In [1]: import numpy as np

In [2]: from numpy import linalg as LA

In [3]: np.set_printoptions(precision=2, suppress=True, linewidth=140)

In [4]: def rnd(a):
   ...:     return np.round(a, 2) + 0
   ...: 

In [5]: basis = np.array([[1, 1, -2, 2, -4, 0, 7, -7, 7]])

In [6]: rng = np.random.default_rng(57366)

In [7]: m1 = rng.normal(size=(22, 1)) @ basis + np.array([1, 2, -1, 3, 0, 2, 1, 0, 2])

In [8]: rnd(m1)
Out[8]: 
array([[  0.33,   1.33,   0.34,   1.66,   2.68,   2.  ,  -3.69,   4.69,  -2.69],
       [  1.15,   2.15,  -1.31,   3.31,  -0.62,   2.  ,   2.08,  -1.08,   3.08],
       [  2.19,   3.19,  -3.39,   5.39,  -4.78,   2.  ,   9.36,  -8.36,  10.36],
       [  1.33,   2.33,  -1.66,   3.66,  -1.33,   2.  ,   3.33,  -2.33,   4.33],
       [  1.03,   2.03,  -1.05,   3.05,  -0.1 ,   2.  ,   1.18,  -0.18,   2.18],
       [  0.96,   1.96,  -0.92,   2.92,   0.17,   2.  ,   0.71,   0.29,   1.71],
       [  0.2 ,   1.2 ,   0.6 ,   1.4 ,   3.21,   2.  ,  -4.61,   5.61,  -3.61],
       [  1.77,   2.77,  -2.55,   4.55,  -3.1 ,   2.  ,   6.42,  -5.42,   7.42],
       [ -1.29,  -0.29,   3.59,  -1.59,   9.17,   2.  , -15.05,  16.05, -14.05],
       [  1.86,   2.86,  -2.72,   4.72,  -3.44,   2.  ,   7.02,  -6.02,   8.02],
       [  1.01,   2.01,  -1.01,   3.01,  -0.02,   2.  ,   1.04,  -0.04,   2.04],
       [  1.56,   2.56,  -2.13,   4.13,  -2.26,   2.  ,   4.95,  -3.95,   5.95],
       [  0.98,   1.98,  -0.97,   2.97,   0.07,   2.  ,   0.88,   0.12,   1.88],
       [  1.23,   2.23,  -1.45,   3.45,  -0.91,   2.  ,   2.59,  -1.59,   3.59],
       [  0.64,   1.64,  -0.28,   2.28,   1.43,   2.  ,  -1.51,   2.51,  -0.51],
       [  1.39,   2.39,  -1.79,   3.79,  -1.57,   2.  ,   3.76,  -2.76,   4.76],
       [  0.06,   1.06,   0.88,   1.12,   3.77,   2.  ,  -5.59,   6.59,  -4.59],
       [  2.49,   3.49,  -3.97,   5.97,  -5.95,   2.  ,  11.41, -10.41,  12.41],
       [  3.06,   4.06,  -5.11,   7.11,  -8.22,   2.  ,  15.39, -14.39,  16.39],
       [  2.26,   3.26,  -3.51,   5.51,  -5.03,   2.  ,   9.79,  -8.79,  10.79],
       [  1.37,   2.37,  -1.75,   3.75,  -1.49,   2.  ,   3.62,  -2.62,   4.62],
       [  0.55,   1.55,  -0.09,   2.09,   1.82,   2.  ,  -2.18,   3.18,  -1.18]])

In [9]: f, v = m1[11], m1[5]

In [10]: rnd(f @ v)
Out[10]: np.float64(36.64)

In [11]: rnd(f @ f)
Out[11]: np.float64(115.35)

In [12]: pr = (f @ v) / (f @ f) * f

In [13]: rnd(LA.norm(f + v) ** 2 + LA.norm(f - v) ** 2)
Out[13]: np.float64(273.93)

In [14]: rnd((v - pr) @ f)
Out[14]: np.float64(0.0)

In [15]: rnd(v - pr)
Out[15]: array([ 0.46,  1.14, -0.24,  1.6 ,  0.89,  1.36, -0.87,  1.55, -0.18])

In [16]: rnd(pr)
Out[16]: array([ 0.5 ,  0.81, -0.68,  1.31, -0.72,  0.64,  1.57, -1.26,  1.89])

In [17]: M2 = m1 + rng.integers(-2, 3, (22, 2)) @ rng.integers(-2, 3, (2, 9))

In [18]: rnd(M2)
Out[18]: 
array([[  0.33,   1.33,   0.34,   1.66,   2.68,   2.  ,  -3.69,   4.69,  -2.69],
       [ -0.85,   4.15,   0.69,   3.31,  -1.62,   4.  ,  -1.92,  -4.08,  -0.92],
       [  0.19,   5.19,  -1.39,   5.39,  -5.78,   4.  ,   5.36, -11.36,   6.36],
       [  0.33,   0.33,  -0.66,   3.66,  -0.33,   0.  ,   4.33,  -5.33,   5.33],
       [ -0.97,   0.03,   0.95,   3.05,   0.9 ,   0.  ,   1.18,  -5.18,   2.18],
       [  0.96,   1.96,  -0.92,   2.92,   0.17,   2.  ,   0.71,   0.29,   1.71],
       [ -1.8 ,   1.2 ,   2.6 ,   1.4 ,   3.21,   2.  ,  -6.61,   1.61,  -5.61],
       [ -0.23,   0.77,  -0.55,   4.55,  -2.1 ,   0.  ,   6.42, -10.42,   7.42],
       [ -0.29,  -2.29,   2.59,  -1.59,  10.17,   0.  , -12.05,  17.05, -11.05],
       [  2.86,   4.86,  -3.72,   4.72,  -4.44,   4.  ,   6.02,  -3.02,   7.02],
       [  1.01,   6.01,  -1.01,   3.01,  -2.02,   6.  ,  -2.96,   1.96,  -1.96],
       [  1.56,   6.56,  -2.13,   4.13,  -4.26,   6.  ,   0.95,  -1.95,   1.95],
       [  2.98,   1.98,  -2.97,   2.97,   0.07,   2.  ,   2.88,   4.12,   3.88],
       [  1.23,   6.23,  -1.45,   3.45,  -2.91,   6.  ,  -1.41,   0.41,  -0.41],
       [ -1.36,   3.64,   1.72,   2.28,   0.43,   4.  ,  -5.51,  -0.49,  -4.51],
       [  0.39,   2.39,  -0.79,   3.79,  -1.57,   2.  ,   2.76,  -4.76,   3.76],
       [ -1.94,  -0.94,   2.88,   1.12,   4.77,   0.  ,  -5.59,   1.59,  -4.59],
       [  1.49,   1.49,  -2.97,   5.97,  -4.95,   0.  ,  12.41, -13.41,  13.41],
       [  4.06,   0.06,  -6.11,   7.11,  -6.22,  -2.  ,  20.39, -14.39,  21.39],
       [  1.26,   5.26,  -2.51,   5.51,  -6.03,   4.  ,   6.79,  -9.79,   7.79],
       [ -0.63,   2.37,   0.25,   3.75,  -1.49,   2.  ,   1.62,  -6.62,   2.62],
       [ -0.45,   1.55,   0.91,   2.09,   1.82,   2.  ,  -3.18,   1.18,  -2.18]])

In [19]: np.abs(M2 - m1).sum(axis=1)
Out[19]: array([ 0., 20., 20., 12., 14.,  0., 12., 14., 14., 12., 20., 20., 12., 20., 20.,  6., 14., 12., 22., 14., 12.,  6.])

In [20]: LA.matrix_rank(M2 - m1, tol=1e-8)
Out[20]: np.int64(2)
